% ipython --no-banner

In [1]: import numpy as np

In [2]: np.set_printoptions(precision=2, suppress=True, linewidth=100, legacy="1.25")

In [3]: W2 = 5 * np.array([[0.0, 0.5, 0.0, 0.4, -0.1, -0.3, 0.6, 1.6, -1.5],
   ...:     [-2.2, 0.6, 0.7, 0.5, 0.5, 0.6, -1.4, -0.6, -0.9],
   ...:     [-1.0, -0.6, 1.0, 1.4, -1.4, -0.2, 1.1, 0.0, 1.2]])

In [4]: rng = np.random.default_rng(33)

In [5]: lab = rng.integers(0, 3, 10)

In [6]: J = W2[lab] + rng.normal(size=(10, 9))

In [7]: J
Out[7]: 
array([[ -4.  ,  -3.1 ,   5.62,   8.84,  -6.73,  -2.07,   4.82,   1.02,   4.54],
       [-10.74,   3.38,   2.35,   2.67,   3.06,   2.23,  -7.48,  -2.46,  -5.8 ],
       [-11.88,   3.95,   3.59,   1.08,   2.51,   4.94,  -8.51,  -2.18,  -3.74],
       [-11.18,   3.61,   2.83,   4.04,   4.22,   2.12,  -7.21,  -2.87,  -5.13],
       [ -4.65,  -4.04,   5.58,   6.7 ,  -7.05,  -0.53,   6.43,  -0.98,   6.79],
       [ -4.12,  -3.12,   6.54,   6.24,  -7.55,  -0.62,   4.82,   1.39,   6.2 ],
       [  1.72,   1.45,  -0.95,   3.34,  -1.55,  -0.42,   2.19,   8.27,  -6.33],
       [ -0.06,   1.35,  -0.49,   3.14,  -0.31,  -0.79,   3.09,   8.29,  -7.69],
       [-12.01,   3.55,   3.69,   0.52,   2.51,   3.98,  -5.06,  -4.35,  -4.38],
       [-10.44,   3.76,   2.81,   3.01,   2.09,   2.96,  -7.53,  -2.69,  -4.89]])

In [8]: theta = np.radians(120)

In [9]: r_ = np.eye(9)

In [10]: r_[0, 0] = r_[6, 6] = np.cos(theta)

In [11]: r_[0, 6], r_[6, 0] = -np.sin(theta), np.sin(theta)

In [12]: r_
Out[12]: 
array([[-0.5 ,  0.  ,  0.  ,  0.  ,  0.  ,  0.  , -0.87,  0.  ,  0.  ],
       [ 0.  ,  1.  ,  0.  ,  0.  ,  0.  ,  0.  ,  0.  ,  0.  ,  0.  ],
       [ 0.  ,  0.  ,  1.  ,  0.  ,  0.  ,  0.  ,  0.  ,  0.  ,  0.  ],
       [ 0.  ,  0.  ,  0.  ,  1.  ,  0.  ,  0.  ,  0.  ,  0.  ,  0.  ],
       [ 0.  ,  0.  ,  0.  ,  0.  ,  1.  ,  0.  ,  0.  ,  0.  ,  0.  ],
       [ 0.  ,  0.  ,  0.  ,  0.  ,  0.  ,  1.  ,  0.  ,  0.  ,  0.  ],
       [ 0.87,  0.  ,  0.  ,  0.  ,  0.  ,  0.  , -0.5 ,  0.  ,  0.  ],
       [ 0.  ,  0.  ,  0.  ,  0.  ,  0.  ,  0.  ,  0.  ,  1.  ,  0.  ],
       [ 0.  ,  0.  ,  0.  ,  0.  ,  0.  ,  0.  ,  0.  ,  0.  ,  1.  ]])

In [13]: Y = J @ r_.T

In [14]: np.linalg.svd(J, compute_uv=False), np.linalg.svd(Y, compute_uv=False)
Out[14]: 
(array([35.99, 26.2 , 16.94,  4.41,  3.6 ,  1.46,  1.13,  0.81,  0.03]),
 array([35.99, 26.2 , 16.94,  4.41,  3.6 ,  1.46,  1.13,  0.81,  0.03]))

In [15]: np.allclose(J @ J.T, Y @ Y.T)
Out[15]: True
